$ python3 -q
>>> import numpy as np
>>> np.set_printoptions(suppress=True, linewidth=140)
>>> rd = lambda a: np.round(a, 2) + 0
>>> F = np.load("test10.npy")
>>> print(F)
[[1 0 0]
 [0 1 1]
 [0 0 1]]
>>> # splits into 2 blocks
>>> hat = np.triu(np.array([[2, -3, -1], [-3, 5, -3], [-4, -1, 3]]), 1) + np.eye(3)
>>> other = hat @ F @ np.linalg.inv(hat)
>>> print(rd(np.linalg.det(other)))
1.0
>>> print(np.linalg.matrix_rank(other))
3
>>> print(hat @ F - F @ hat)
[[ 0.  0. -3.]
 [ 0.  0.  0.]
 [ 0.  0.  0.]]
>>> print(np.trace(other), np.trace(F))
3.0 3
>>> ev, vecs = np.linalg.eig(F)
>>> print(ev)
[1. 1. 1.]
>>> print(rd(np.sort(np.linalg.eigvals(F.T))))
[1. 1. 1.]
>>> print(rd(np.sort(np.linalg.eigvals(F @ F))))
[1. 1. 1.]
>>> print(np.allclose(F, F.T))
False
>>> print(rd(np.abs(np.linalg.eigvals(F)).max()))
1.0
>>> rng = np.random.default_rng(20)
>>> other = F + rng.integers(-2, 3, (3, 1)) @ rng.integers(-2, 3, (1, 3))
>>> print(other)
[[ 1  4 -4]
 [ 0 -1  3]
 [ 0 -2  3]]
>>> print(rd(np.linalg.svd(other - F, compute_uv=False)))
[6.93 0.   0.  ]
>>> print(np.linalg.matrix_rank(other - F, tol=1e-8))
1
>>> f, g = F[2], F[0]
>>> print(f @ g)
0
>>> print(f @ f)
1
>>> pr = (f @ g) / (f @ f) * f
>>> print(pr)
[0. 0. 0.]
>>> print(g - pr)
[1. 0. 0.]
>>> print(np.outer(f, g))
[[0 0 0]
 [0 0 0]
 [1 0 0]]
>>> print(rd(np.linalg.norm(f + g) ** 2 + np.linalg.norm(f - g) ** 2))
4.0
>>> print((g - pr) @ f)
0.0
